% ipython --no-banner

In [1]: import numpy as np

In [2]: np.set_printoptions(precision=1, suppress=True, linewidth=140)

In [3]: tidy = lambda a: np.round(a, 1) + 0

In [4]: m1 = np.array([[2, 0, 2, 2, 0], [0, 0, 2, 2, 0], [2, 2, 0, 1, -6], [2, 0, 1, 0, 0]])

In [5]: m1
Out[5]: 
array([[ 2,  0,  2,  2,  0],
       [ 0,  0,  2,  2,  0],
       [ 2,  2,  0,  1, -6],
       [ 2,  0,  1,  0,  0]])

In [6]: other = np.array([[1, 1], [3, 1]])

In [7]: W2 = np.kron(other, m1)

In [8]: np.linalg.matrix_rank(W2)
Out[8]: np.int64(8)

In [9]: W2
Out[9]: 
array([[  2,   0,   2,   2,   0,   2,   0,   2,   2,   0],
       [  0,   0,   2,   2,   0,   0,   0,   2,   2,   0],
       [  2,   2,   0,   1,  -6,   2,   2,   0,   1,  -6],
       [  2,   0,   1,   0,   0,   2,   0,   1,   0,   0],
       [  6,   0,   6,   6,   0,   2,   0,   2,   2,   0],
       [  0,   0,   6,   6,   0,   0,   0,   2,   2,   0],
       [  6,   6,   0,   3, -18,   2,   2,   0,   1,  -6],
       [  6,   0,   3,   0,   0,   2,   0,   1,   0,   0]])

In [10]: u, v = W2[0], W2[6]

In [11]: u @ v
Out[11]: np.int64(24)

In [12]: u @ u
Out[12]: np.int64(24)

In [13]: p = (u @ v) / (u @ u) * u

In [14]: np.outer(u, v)
Out[14]: 
array([[ 12,  12,   0,   6, -36,   4,   4,   0,   2, -12],
       [  0,   0,   0,   0,   0,   0,   0,   0,   0,   0],
       [ 12,  12,   0,   6, -36,   4,   4,   0,   2, -12],
       [ 12,  12,   0,   6, -36,   4,   4,   0,   2, -12],
       [  0,   0,   0,   0,   0,   0,   0,   0,   0,   0],
       [ 12,  12,   0,   6, -36,   4,   4,   0,   2, -12],
       [  0,   0,   0,   0,   0,   0,   0,   0,   0,   0],
       [ 12,  12,   0,   6, -36,   4,   4,   0,   2, -12],
       [ 12,  12,   0,   6, -36,   4,   4,   0,   2, -12],
       [  0,   0,   0,   0,   0,   0,   0,   0,   0,   0]])

In [15]: np.linalg.matrix_rank(np.outer(u, v))
Out[15]: np.int64(1)

In [16]: tidy(np.linalg.norm(u + v) ** 2 + np.linalg.norm(u - v) ** 2)
Out[16]: np.float64(948.0)

In [17]: v - p
Out[17]: array([  4.,   6.,  -2.,   1., -18.,   0.,   2.,  -2.,  -1.,  -6.])

In [18]: p
Out[18]: array([2., 0., 2., 2., 0., 2., 0., 2., 2., 0.])
